In [1]: import numpy as np

In [2]: np.set_printoptions(suppress=True, linewidth=140)

In [3]: E = np.load("dump.npy")

In [4]: E.round(3)
Out[4]: 
array([[-1.151,  0.801,  0.408, -0.246, -0.28 , -0.384, -0.431, -2.322,  0.764, -0.24 , -0.113,  0.064,  0.439,  0.393],
       [ 1.064, -0.257, -0.668,  0.523, -0.273, -0.88 ,  0.434,  2.035, -1.194, -0.087, -0.137, -0.471, -0.013, -0.48 ],
       [-1.138,  0.839,  0.374, -0.214, -0.33 , -0.502, -0.422, -2.306,  0.707, -0.268, -0.135,  0.022,  0.473,  0.377],
       [ 1.142, -0.472, -0.599,  0.441, -0.077, -0.443,  0.452,  2.23 , -1.083,  0.032, -0.049, -0.338, -0.173, -0.468],
       [ 0.16 ,  0.744, -0.572,  0.557, -0.903, -2.132,  0.123,  0.126, -0.97 , -0.513, -0.412, -0.738,  0.636, -0.261],
       [ 0.624, -1.068,  0.16 , -0.254,  0.85 ,  1.827,  0.187,  1.406,  0.225,  0.535,  0.378,  0.505, -0.754, -0.061],
       [-0.651,  1.07 , -0.141,  0.238, -0.839, -1.795, -0.198, -1.457, -0.191, -0.53 , -0.372, -0.49 ,  0.752,  0.074],
       [ 0.591,  0.391, -0.692,  0.617, -0.74 , -1.853,  0.281,  1.006, -1.202, -0.389, -0.343, -0.716,  0.428, -0.395],
       [-1.129,  0.859,  0.357, -0.197, -0.355, -0.563, -0.417, -2.296,  0.676, -0.282, -0.147,  0.001,  0.49 ,  0.369],
       [ 0.87 ,  0.068, -0.713,  0.597, -0.53 , -1.43 ,  0.376,  1.6  , -1.257, -0.249, -0.251, -0.622,  0.216, -0.459],
       [-1.027,  0.182,  0.684, -0.545,  0.337,  1.018, -0.424, -1.948,  1.219,  0.126,  0.166,  0.511, -0.042,  0.479],
       [ 0.204, -0.946,  0.412, -0.448,  0.936,  2.123,  0.017,  0.597,  0.677,  0.556,  0.422,  0.674, -0.733,  0.124],
       [-1.155,  0.786,  0.42 , -0.257, -0.262, -0.341, -0.434, -2.326,  0.783, -0.23 , -0.104,  0.079,  0.427,  0.399],
       [-1.095,  0.918,  0.294, -0.138, -0.439, -0.764, -0.398, -2.245,  0.569, -0.328, -0.185, -0.072,  0.545,  0.336],
       [ 1.06 , -0.958, -0.243,  0.092,  0.501,  0.917,  0.38 ,  2.189, -0.481,  0.362,  0.214,  0.129, -0.584, -0.309],
       [-0.579,  1.062, -0.191,  0.279, -0.867, -1.876, -0.168, -1.321, -0.28 , -0.542, -0.386, -0.529,  0.758,  0.039],
       [ 0.275, -0.976,  0.374, -0.42 ,  0.931,  2.096,  0.045,  0.737,  0.609,  0.559,  0.419,  0.653, -0.744,  0.095],
       [-1.   ,  1.005,  0.169, -0.025, -0.584, -1.123, -0.352, -2.089,  0.352, -0.406, -0.252, -0.208,  0.634,  0.267],
       [-0.353,  1.004, -0.332,  0.389, -0.922, -2.057, -0.076, -0.887, -0.532, -0.558, -0.414, -0.627,  0.753, -0.062],
       [-0.874,  1.057,  0.04 ,  0.087, -0.707, -1.438, -0.294, -1.868,  0.128, -0.469, -0.31 , -0.333,  0.699,  0.191],
       [ 1.076, -0.941, -0.266,  0.113,  0.473,  0.849,  0.389,  2.216, -0.521,  0.347,  0.201,  0.104, -0.567, -0.322],
       [ 0.274,  0.664, -0.611,  0.581, -0.875, -2.092,  0.166,  0.354, -1.044, -0.489, -0.4  , -0.743,  0.592, -0.299],
       [ 0.703, -1.073,  0.102, -0.207,  0.815,  1.727,  0.22 ,  1.554,  0.123,  0.52 ,  0.361,  0.459, -0.744, -0.1  ]])

In [5]: rank = np.linalg.matrix_rank(E)

In [6]: rank
Out[6]: np.int64(2)

In [7]: ns = np.linalg.svd(E)[2][rank:].T

In [8]: ns.shape
Out[8]: (14, 12)

In [9]: np.allclose(E @ ns, 0)
Out[9]: True
